>>> import numpy as np
>>> from numpy import linalg as LA
>>> np.set_printoptions(suppress=True, linewidth=140)
>>> M = np.load("dump.npy")
>>> M.round(2)
array([[-0.18, -0.25, -0.38, -0.62,  0.25, -0.34, -0.4 ,  0.14,  0.12],
       [ 0.07, -0.16,  0.26, -0.38,  0.3 ,  0.37, -0.05, -0.52, -0.51],
       [ 0.18, -0.31, -0.45, -0.23, -0.07,  0.36,  0.65,  0.25, -0.04],
       [ 0.25, -0.15,  0.55, -0.09,  0.31, -0.33,  0.21,  0.55, -0.22],
       [ 0.28, -0.23, -0.06, -0.03, -0.7 , -0.12, -0.33,  0.12, -0.49],
       [-0.49, -0.42, -0.03,  0.22, -0.05, -0.49,  0.37, -0.32, -0.22],
       [-0.07,  0.71, -0.32, -0.1 ,  0.1 , -0.24,  0.19,  0.06, -0.52],
       [ 0.  ,  0.24,  0.34, -0.57, -0.46, -0.19,  0.31, -0.23,  0.32],
       [ 0.74, -0.05, -0.22,  0.12,  0.19, -0.39,  0.07, -0.41,  0.15]])
>>> # columns are unit length and at right angles
>>> Q, Rm = LA.qr(M)
>>> round(np.trace(Q @ Q.T), 2)
np.float64(9.0)
>>> np.allclose(Rm.T @ Rm, M.T @ M)
True
>>> np.round(np.abs(np.diag(Rm)), 2)
array([1., 1., 1., 1., 1., 1., 1., 1., 1.])
>>> np.round(Q @ Rm, 2)
array([[-0.18, -0.25, -0.38, -0.62,  0.25, -0.34, -0.4 ,  0.14,  0.12],
       [ 0.07, -0.16,  0.26, -0.38,  0.3 ,  0.37, -0.05, -0.52, -0.51],
       [ 0.18, -0.31, -0.45, -0.23, -0.07,  0.36,  0.65,  0.25, -0.04],
       [ 0.25, -0.15,  0.55, -0.09,  0.31, -0.33,  0.21,  0.55, -0.22],
       [ 0.28, -0.23, -0.06, -0.03, -0.7 , -0.12, -0.33,  0.12, -0.49],
       [-0.49, -0.42, -0.03,  0.22, -0.05, -0.49,  0.37, -0.32, -0.22],
       [-0.07,  0.71, -0.32, -0.1 ,  0.1 , -0.24,  0.19,  0.06, -0.52],
       [ 0.  ,  0.24,  0.34, -0.57, -0.46, -0.19,  0.31, -0.23,  0.32],
       [ 0.74, -0.05, -0.22,  0.12,  0.19, -0.39,  0.07, -0.41,  0.15]])
>>> np.round(LA.svd(M, compute_uv=False), 2)
array([1., 1., 1., 1., 1., 1., 1., 1., 1.])
>>> print(np.round(LA.pinv(M), 2))
[[-0.18  0.07  0.18  0.25  0.28 -0.49 -0.07  0.    0.74]
 [-0.25 -0.16 -0.31 -0.15 -0.23 -0.42  0.71  0.24 -0.05]
 [-0.38  0.26 -0.45  0.55 -0.06 -0.03 -0.32  0.34 -0.22]
 [-0.62 -0.38 -0.23 -0.09 -0.03  0.22 -0.1  -0.57  0.12]
 [ 0.25  0.3  -0.07  0.31 -0.7  -0.05  0.1  -0.46  0.19]
 [-0.34  0.37  0.36 -0.33 -0.12 -0.49 -0.24 -0.19 -0.39]
 [-0.4  -0.05  0.65  0.21 -0.33  0.37  0.19  0.31  0.07]
 [ 0.14 -0.52  0.25  0.55  0.12 -0.32  0.06 -0.23 -0.41]
 [ 0.12 -0.51 -0.04 -0.22 -0.49 -0.22 -0.52  0.32  0.15]]
>>> round(float(M[:, 0] @ M[:, 8]), 2)
-0.0
>>> np.round(LA.norm(M, axis=0), 2)
array([1., 1., 1., 1., 1., 1., 1., 1., 1.])
>>> vec = np.array([-2, 1, -1, 1, 1, -1, -1, 0, 0])
>>> np.round(LA.norm(vec), 2), round(float(LA.norm(M @ vec)), 2)
(np.float64(3.16), 3.16)
>>> np.round(np.abs(LA.eigvals(M)), 2)
array([1., 1., 1., 1., 1., 1., 1., 1., 1.])
>>> blk = np.stack([M, 2 * M, M[::-1]])
>>> (blk @ M.T).shape
(3, 9, 9)
>>> blk.shape
(3, 9, 9)
>>> np.round(np.einsum("bij,cij->bc", blk, blk), 2)
array([[ 9., 18.,  1.],
       [18., 36.,  2.],
       [ 1.,  2.,  9.]])
>>> np.round(LA.norm(M[5] - M[3]), 2)
np.float64(1.41)
>>> np.round(LA.norm(M[5], 1), 2), round(LA.norm(M[5], np.inf), 2)
(np.float64(2.61), np.float64(0.49))
>>> round(float(LA.norm(M, "nuc")), 2)
9.0
>>> round(float(LA.norm(M) ** 2 / LA.norm(M, 2) ** 2), 2)
9.0
>>> E = np.loadtxt("a.csv", delimiter=",")
>>> E.round(2)
array([[ 0.29, -0.29,  0.17,  0.06,  0.29, -0.06],
       [-0.29,  0.29, -0.17, -0.06, -0.29,  0.06],
       [ 0.17, -0.17,  0.1 ,  0.03,  0.17, -0.03],
       [ 0.06, -0.06,  0.03,  0.01,  0.06, -0.01],
       [ 0.29, -0.29,  0.17,  0.06,  0.29, -0.06],
       [-0.06,  0.06, -0.03, -0.01, -0.06,  0.01]])
>>> # columns 0 and 4 are equal
>>> U, sigma, Vt = LA.svd(E)
>>> evecs = Vt[:(sigma > 1e-8).sum()]
>>> rng = np.random.default_rng(539520)
>>> vec = E[0] + 2 * E[1] + rng.integers(2) * np.eye(6)[3]
>>> vec.round(2)
array([-0.29,  0.29, -0.17, -0.06, -0.29,  0.06])
>>> np.allclose(evecs.T @ evecs @ vec, vec)
True
>>> U, sigma, Vt = LA.svd(E)
>>> sigma.round(2) + 0
array([1., 0., 0., 0., 0., 0.])
>>> np.argmax(sigma[:-1] / (sigma[1:] + 1e-6)) + 1
np.int64(1)
>>> B = U[:, :1] @ np.diag(sigma[:1]) @ Vt[:1]
>>> LA.matrix_rank(B)
np.int64(1)
>>> round(LA.norm(E - B) / LA.norm(E), 2)
np.float64(0.0)
>>> LA.matrix_rank(E, rtol=0.05)
np.int64(1)
>>> round(np.abs(E - B).max(), 2)
np.float64(0.0)
>>> mat = np.loadtxt("x.csv", delimiter=",")
>>> mat
array([[ 1.,  0.,  0.,  0.,  0.,  0.,  0.,  0.,  0.,  0.,  0.],
       [ 2.,  1.,  0.,  0.,  0.,  0.,  0.,  0.,  0.,  0.,  0.],
       [ 2., -2.,  1.,  0.,  0.,  0.,  0.,  0.,  0.,  0.,  0.],
       [-2., -2.,  1.,  1.,  0.,  0.,  0.,  0.,  0.,  0.,  0.],
       [ 0., -2., -1.,  0.,  1.,  0.,  0.,  0.,  0.,  0.,  0.],
       [ 0.,  0., -2.,  2.,  1.,  1.,  0.,  0.,  0.,  0.,  0.],
       [ 0.,  1., -2.,  0., -2.,  2.,  1.,  0.,  0.,  0.,  0.],
       [ 2.,  0.,  2.,  0.,  1., -1.,  0.,  1.,  0.,  0.,  0.],
       [-2.,  0.,  0.,  2.,  0.,  2., -2.,  2.,  1.,  0.,  0.],
       [ 1.,  2., -2.,  0., -2.,  1.,  2., -2.,  2.,  1.,  0.],
       [ 2., -1., -2.,  2., -1., -1.,  0.,  0., -2.,  2.,  1.]])
>>> # triangular: eigenvalues sit on the diagonal
>>> B = np.array([[1, -2, 1],
...     [0, -1, 1],
...     [2, -1, -3],
...     [1, 0, 1],
...     [-1, 1, 3],
...     [-2, 3, 3],
...     [0, 1, 2],
...     [-3, 3, 3],
...     [-3, -1, -2],
...     [3, 0, -1],
...     [-2, 3, 2]])
>>> np.vstack([mat, B.T]).shape
(14, 11)
>>> mat @ B
array([[  1.,  -2.,   1.],
       [  2.,  -5.,   3.],
       [  4.,  -3.,  -3.],
       [  1.,   5.,  -6.],
       [ -3.,   4.,   4.],
       [ -5.,   6.,  14.],
       [ -6.,   6.,   9.],
       [  4.,  -5.,  -1.],
       [-13.,  13.,   6.],
       [  0.,  -7.,  -1.],
       [ 13.,   0.,   7.]])
>>> np.einsum("ik,kj->ij", mat, B)
array([[  1.,  -2.,   1.],
       [  2.,  -5.,   3.],
       [  4.,  -3.,  -3.],
       [  1.,   5.,  -6.],
       [ -3.,   4.,   4.],
       [ -5.,   6.,  14.],
       [ -6.,   6.,   9.],
       [  4.,  -5.,  -1.],
       [-13.,  13.,   6.],
       [  0.,  -7.,  -1.],
       [ 13.,   0.,   7.]])
>>> print(B.T @ mat.T)
[[  1.   2.   4.   1.  -3.  -5.  -6.   4. -13.   0.  13.]
 [ -2.  -5.  -3.   5.   4.   6.   6.  -5.  13.  -7.   0.]
 [  1.   3.  -3.  -6.   4.  14.   9.  -1.   6.  -1.   7.]]
